% python3 -q
>>> import numpy as np
>>> from numpy import linalg as LA
>>> np.set_printoptions(precision=3, suppress=True, linewidth=140, sign=" ")
>>> J = np.array([[-3, 1, 0, -3],
...     [2, 3, 0, 2],
...     [1, 3, 0, -1],
...     [2, 2, 1, -1],
...     [-2, -2, -1, 3],
...     [-2, -2, -1, 3]])
>>> x = np.array([3, -1, 2, -2])
>>> rhs = J @ x
>>> np.round(LA.pinv(J) @ J, 3) + 0
array([[ 1.,  0.,  0.,  0.],
       [ 0.,  1.,  0.,  0.],
       [ 0.,  0.,  1.,  0.],
       [ 0.,  0.,  0.,  1.]])
>>> rhs
array([ -4,  -1,   2,   8, -12, -12])
>>> rng = np.random.default_rng(32)
>>> rhs = rhs + 0.1 * rng.normal(size=6)
>>> rhs
array([ -3.909,  -0.925,   1.997,   8.065, -12.065, -12.183])
>>> b, *_ = LA.lstsq(J, rhs)
>>> [round(float(LA.norm(LA.solve(J.T @ J + lam * np.eye(4), J.T @ rhs))), 2) for lam in (0, 1, 10, 100)]
[4.27, 3.85, 2.47, 0.84]
>>> round(LA.norm(rhs - J @ b), 3)
np.float64(0.118)
>>> W = np.array([[8, 9], [5, 7], [2, 8], [9, 6]])
>>> b = np.array([-2, -1])
>>> H = np.maximum(J @ W + b, 0)
>>> (H > 0).mean(axis=0)
array([ 0.5,  0.5])
>>> H
array([[  0,   0],
       [ 47,  50],
       [ 12,  23],
       [ 17,  33],
       [  0,   0],
       [  0,   0]])
>>> basis = np.array([[4, 2], [3, -1]])
>>> H @ basis
array([[   0,    0],
       [ 338,   44],
       [ 117,    1],
       [ 167,    1],
       [   0,    0],
       [   0,    0]])
>>> out = np.c_[H[:, :1] @ np.array([[-2]]), np.array([-1, -2, 0, -1, -2, -2])]
>>> out
array([[  0,  -1],
       [-94,  -2],
       [-24,   0],
       [-34,  -1],
       [  0,  -2],
       [  0,  -2]])
>>> print(np.round(LA.norm(out - H @ LA.lstsq(H, out)[0], axis=0), 3) + 0)
[ 0.     3.055]
>>> F = np.load("block5.npy")
>>> print(F)
[[ 2 -2  1  0  2  1]
 [ 2  0  1  0  1  0]
 [ 2  0  1  2  2  0]]
>>> x = np.array([-1, 2, 1, 3, -5, -2])
>>> (F * x).sum(axis=1)
array([-17,  -6,  -5])
>>> F @ np.ones(6)
array([ 4.,  4.,  7.])
>>> F @ np.eye(6)[5]
array([ 1.,  0.,  0.])
>>> F * x
array([[ -2,  -4,   1,   0, -10,  -2],
       [ -2,   0,   1,   0,  -5,   0],
       [ -2,   0,   1,   6, -10,   0]])
>>> (F @ x).argmax()
np.int64(2)
>>> arr = np.load("arr.npy")
>>> arr
array([[ 2,  0,  0,  0,  0],
       [ 0,  0,  3,  0,  0],
       [ 0,  0,  0,  0,  2],
       [ 0,  3,  0,  0,  0],
       [ 0,  0,  0,  0,  0]])
>>> U, sig, Vt = LA.svd(arr)
>>> print(np.argmax(sig[:-1] / (sig[1:] + 1e-6)) + 1)
4
>>> out = U[:, :4] @ np.diag(sig[:4]) @ Vt[:4]
>>> np.round(LA.norm(arr - out, 2), 3), sig[4]
(np.float64(0.0), np.float64(0.0))
>>> LA.matrix_rank(out)
np.int64(4)
>>> E = np.load("case0.npy")
>>> print(E)
[[ 1.     0.     0.     0.     0.     0.     0.     0.   ]
 [ 0.     0.809  0.     0.     0.    -0.588  0.     0.   ]
 [ 0.     0.     1.     0.     0.     0.     0.     0.   ]
 [ 0.     0.     0.     1.     0.     0.     0.     0.   ]
 [ 0.     0.     0.     0.     1.     0.     0.     0.   ]
 [ 0.     0.588  0.     0.     0.     0.809  0.     0.   ]
 [ 0.     0.     0.     0.     0.     0.     1.     0.   ]
 [ 0.     0.     0.     0.     0.     0.     0.     1.   ]]
>>> U, sig, Vt = LA.svd(arr)
>>> V = Vt[:(sig > 1e-8).sum()]
>>> x = arr[4] + -2 * arr[2] + rng.integers(2) * np.eye(5)[1]
>>> print(x)
[ 0.  1.  0.  0. -4.]
>>> LA.matrix_rank(np.vstack([arr, x]))
np.int64(4)
>>> mat = np.load("x.npy")
>>> mat
array([[ 17,   9,   5,  10,   4,  -6, -15,   3,   9],
       [  9,  11,   0,  -1,   4,  -8, -10,  -2,   0],
       [  5,   0,   6,   4,  -5,   1,  -3,  -1,   7],
       [ 10,  -1,   4,  13,   3,   1,  -7,   7,   9],
       [  4,   4,  -5,   3,  10,  -4,  -5,   5,  -3],
       [ -6,  -8,   1,   1,  -4,   6,   7,   1,   1],
       [-15, -10,  -3,  -7,  -5,   7,  14,  -2,  -6],
       [  3,  -2,  -1,   7,   5,   1,  -2,   6,   2],
       [  9,   0,   7,   9,  -3,   1,  -6,   2,  10]])
>>> # symmetric
>>> vals, V = LA.eigh(mat)
>>> (vals > 1e-8).sum(), (vals < -1e-8).sum()
(np.int64(3), np.int64(0))
>>> np.unique(vals.round(6) + 0, return_counts=True)[1]
array([ 6,  1,  1,  1])
>>> np.round(V.T @ V, 3) + 0
array([[ 1.,  0.,  0.,  0.,  0.,  0.,  0.,  0.,  0.],
       [ 0.,  1.,  0.,  0.,  0.,  0.,  0.,  0.,  0.],
       [ 0.,  0.,  1.,  0.,  0.,  0.,  0.,  0.,  0.],
       [ 0.,  0.,  0.,  1.,  0.,  0.,  0.,  0.,  0.],
       [ 0.,  0.,  0.,  0.,  1.,  0.,  0.,  0.,  0.],
       [ 0.,  0.,  0.,  0.,  0.,  1.,  0.,  0.,  0.],
       [ 0.,  0.,  0.,  0.,  0.,  0.,  1.,  0.,  0.],
       [ 0.,  0.,  0.,  0.,  0.,  0.,  0.,  1.,  0.],
       [ 0.,  0.,  0.,  0.,  0.,  0.,  0.,  0.,  1.]])
>>> print(np.round(V @ np.diag(vals) @ V.T, 3) + 0)
[[ 17.   9.   5.  10.   4.  -6. -15.   3.   9.]
 [  9.  11.   0.  -1.   4.  -8. -10.  -2.   0.]
 [  5.   0.   6.   4.  -5.   1.  -3.  -1.   7.]
 [ 10.  -1.   4.  13.   3.   1.  -7.   7.   9.]
 [  4.   4.  -5.   3.  10.  -4.  -5.   5.  -3.]
 [ -6.  -8.   1.   1.  -4.   6.   7.   1.   1.]
 [-15. -10.  -3.  -7.  -5.   7.  14.  -2.  -6.]
 [  3.  -2.  -1.   7.   5.   1.  -2.   6.   2.]
 [  9.   0.   7.   9.  -3.   1.  -6.   2.  10.]]
